$ python -q
>>> import numpy as np
>>> from numpy import linalg as LA
>>> np.set_printoptions(precision=1, suppress=True, linewidth=100)
>>> def tidy(a):
...     return np.round(a, 1) + 0
... 
>>> F = np.load("dump.npy")
>>> F
array([[ 27,   3,  -9,   9],
       [  3,   9,   8, -13],
       [ -9,   8,  21, -17],
       [  9, -13, -17,  28]])
>>> x = np.ones(4)
>>> for _ in range(6):
...     x = F @ x
...     x /= LA.norm(x)
...     print(round(x @ F @ x, 1))
... 
27.9
38.9
47.6
51.2
52.2
52.4
>>> tidy(LA.eigvalsh(F)[-1])
np.float64(52.5)
>>> tidy(x)
array([ 0.4, -0.3, -0.5,  0.7])
>>> Uu, sigma, VT = LA.svd(F)
>>> np.argmax(sigma[:-1] / (sigma[1:] + 1e-6)) + 1
np.int64(3)
>>> tidy(sigma)
array([52.5, 24.8,  7.2,  0.5])
>>> B = Uu[:, :3] @ np.diag(sigma[:3]) @ VT[:3]
>>> tidy(np.abs(F - B).max())
np.float64(0.4)
>>> tidy(B)
array([[ 27. ,   3.1,  -9. ,   9.1],
       [  3.1,   8.6,   8. , -13.2],
       [ -9. ,   8. ,  21. , -17. ],
       [  9.1, -13.2, -17. ,  27.9]])
>>> J = np.array([[0, 0, 0, 0], [0, 2, 0, 0], [0, 0, 0, 0], [0, 0, 0, 1]])
>>> Uu, sigma, VT = LA.svd(J)
>>> V = VT[:(sigma > 1e-8).sum()]
>>> rng = np.random.default_rng(89)
>>> x = J[0] + 5 * J[3] + rng.integers(2) * np.eye(4)[3]
>>> x
array([0., 0., 0., 6.])
>>> V.T @ V
array([[0., 0., 0., 0.],
       [0., 1., 0., 0.],
       [0., 0., 0., 0.],
       [0., 0., 0., 1.]])
>>> np.diag(V.T @ V)
array([0., 1., 0., 1.])
>>> m1 = np.loadtxt("case17.csv", delimiter=",")
>>> m1
array([[-1.,  2.,  1., -1.],
       [-1., -1.,  1., -2.],
       [-1., -1.,  1., -2.],
       [-1., -3.,  1., -2.]])
>>> blk = np.stack([m1, -1 * m1, m1[::-1]])
>>> tidy(LA.norm(blk, axis=(1, 2)))
array([6., 6., 6.])
>>> (blk @ m1.T).shape
(3, 4, 4)
>>> blk.sum(axis=0)
array([[-1., -3.,  1., -2.],
       [-1., -1.,  1., -2.],
       [-1., -1.,  1., -2.],
       [-1.,  2.,  1., -1.]])
>>> LA.matrix_rank(blk)
array([3, 3, 3])
>>> Uu, sigma, VT = LA.svd(m1)
>>> V = VT[:(sigma > 1e-8).sum()]
>>> x = m1[3] + -1 * m1[1] + rng.integers(2) * np.eye(4)[3]
>>> x
array([ 0., -2.,  0.,  1.])
>>> LA.matrix_rank(np.vstack([m1, x]))
np.int64(3)
>>> np.allclose(V.T @ V @ x, x)
True
>>> tidy(V.T @ V)
array([[ 0.5,  0. , -0.5,  0. ],
       [ 0. ,  1. ,  0. ,  0. ],
       [-0.5,  0. ,  0.5,  0. ],
       [ 0. ,  0. ,  0. ,  1. ]])
>>> tidy(np.diag(V.T @ V))
array([0.5, 1. , 0.5, 1. ])
>>> tidy(LA.norm(x - V.T @ V @ x))
np.float64(0.0)
>>> data = np.array([[0, 1, 2], [-4, -3, -2], [1, 2, 3]])
>>> # rows and columns are dependent
>>> tidy(LA.det(2 * data)), tidy(LA.det(data))
(np.float64(0.0), np.float64(0.0))
>>> np.einsum("ii->", data)
np.int64(0)
>>> np.einsum("ij,ji->", data, data)
np.int64(6)
>>> tidy(LA.eigvals(data))
array([-1.7,  0. ,  1.7])
>>> np.kron(np.eye(2, dtype=int), data)
array([[ 0,  1,  2,  0,  0,  0],
       [-4, -3, -2,  0,  0,  0],
       [ 1,  2,  3,  0,  0,  0],
       [ 0,  0,  0,  0,  1,  2],
       [ 0,  0,  0, -4, -3, -2],
       [ 0,  0,  0,  1,  2,  3]])
>>> tidy(LA.det(data[::-1]))
np.float64(0.0)
>>> Uu, sigma, VT = LA.svd(data)
>>> tidy(sigma)
array([6.5, 2.4, 0. ])
>>> B = Uu[:, :2] @ np.diag(sigma[:2]) @ VT[:2]
>>> tidy(LA.norm(data - B) / LA.norm(data))
np.float64(0.0)
>>> tidy(LA.norm(data - B, 2)), tidy(sigma[2])
(np.float64(0.0), np.float64(0.0))
>>> r = LA.matrix_rank(data)
>>> r
np.int64(2)
>>> N = LA.svd(data)[2][r:].T
>>> tidy(N @ N.T)
array([[ 0.2, -0.3,  0.2],
       [-0.3,  0.7, -0.3],
       [ 0.2, -0.3,  0.2]])
>>> N.shape
(3, 1)
>>> np.allclose(data @ N, 0)
True
>>> [int(LA.matrix_rank(data[:i])) for i in range(1, len(data) + 1)]
[1, 2, 2]
>>> G = data.T @ data
>>> (data @ data.T).shape
(3, 3)
>>> np.allclose(G, G.T)
True
>>> LA.matrix_rank(G)
np.int64(2)
>>> G
array([[17, 14, 11],
       [14, 14, 14],
       [11, 14, 17]])
>>> np.trace(G), (data ** 2).sum()
(np.int64(48), np.int64(48))
>>> tidy(LA.svd(data, compute_uv=False) ** 2)
array([42.,  6.,  0.])
>>> cent = np.array([[5, 5, 0]])
>>> M = rng.normal(size=(16, 1)) @ cent + np.array([-2, 3, 2])
>>> tidy(M)
array([[ -3.4,   1.6,   2. ],
       [  3.4,   8.4,   2. ],
       [ -0.5,   4.5,   2. ],
       [  2.7,   7.7,   2. ],
       [ -0.3,   4.7,   2. ],
       [  0.6,   5.6,   2. ],
       [ -1.4,   3.6,   2. ],
       [  0.9,   5.9,   2. ],
       [ -6.4,  -1.4,   2. ],
       [  3.4,   8.4,   2. ],
       [ -7.8,  -2.8,   2. ],
       [ -1.2,   3.8,   2. ],
       [ -1.9,   3.1,   2. ],
       [ -5. ,   0. ,   2. ],
       [ -0.3,   4.7,   2. ],
       [-12.6,  -7.6,   2. ]])
>>> blk = np.stack([M, 2 * M, M[::-1]])
>>> blk.shape
(3, 16, 3)
>>> LA.matrix_rank(blk.reshape(3, -1))
np.int64(2)
>>> th = np.radians(60)
>>> r_ = np.eye(3)
>>> r_[1, 1] = r_[0, 0] = np.cos(th)
>>> r_[1, 0], r_[0, 1] = -np.sin(th), np.sin(th)
>>> tidy(r_)
array([[ 0.5,  0.9,  0. ],
       [-0.9,  0.5,  0. ],
       [ 0. ,  0. ,  1. ]])
>>> B = M @ r_.T
>>> np.allclose(M @ M.T, B @ B.T)
True
>>> tidy(LA.det(r_)), np.trace(r_)
(np.float64(1.0), np.float64(2.0))
>>> tidy(np.abs(B - M).max(axis=0))
array([ 5.6, 14.6,  0. ])
>>> LA.cond(M) > 100
np.True_
>>> np.argsort(-LA.norm(M, axis=0).round(6), kind="stable")[:3]
array([1, 0, 2])
>>> K = np.array([[1.1, 2.0, 2.0],
...     [1.1, 1.9, 2.0],
...     [1.0, 1.9, 2.0],
...     [0.9, 1.9, 1.9],
...     [1.1, 2.0, 2.0],
...     [-4.0, -2.1, 2.9],
...     [-4.1, -2.1, 2.9],
...     [-4.0, -2.1, 3.2],
...     [-4.0, -2.1, 3.1],
...     [-4.2, -2.0, 2.8]])
>>> q, V = LA.qr(K[:, :1])[0], LA.qr(K[:, 1:])[0]
>>> sigma = LA.svd(q.T @ V, compute_uv=False)
>>> tidy(np.degrees(np.arccos(sigma.clip(0, 1))))
array([2.8])
>>> (sigma > 0.9).sum()
np.int64(1)
>>> tidy(sigma)
array([1.])
>>> x = np.array([-2, -2, -2])
>>> target = K @ x
>>> tidy(LA.solve(K.T @ K, K.T @ target))
array([-2., -2., -2.])
>>> try:
...     LA.solve(K, target)
... except LA.LinAlgError as e:
...     print(repr(e))
... 
LinAlgError('Last 2 dimensions of the array must be square')
>>> target = target + 0.3 * rng.normal(size=10)
>>> tidy(target)
array([-10.5, -10. ,  -9.6,  -9.1, -10.4,   6.2,   6.6,   6.1,   6.2,   6.9])
>>> b, *_ = LA.lstsq(K, target)
>>> tidy(b)
array([-1.9, -2.1, -1.9])
>>> tidy(LA.norm(K, 2) / LA.norm(K))
np.float64(0.9)
>>> np.argsort(-LA.norm(K, axis=0).round(6), kind="stable")[:3]
array([0, 2, 1])
>>> LA.cond(K) > 100
np.False_
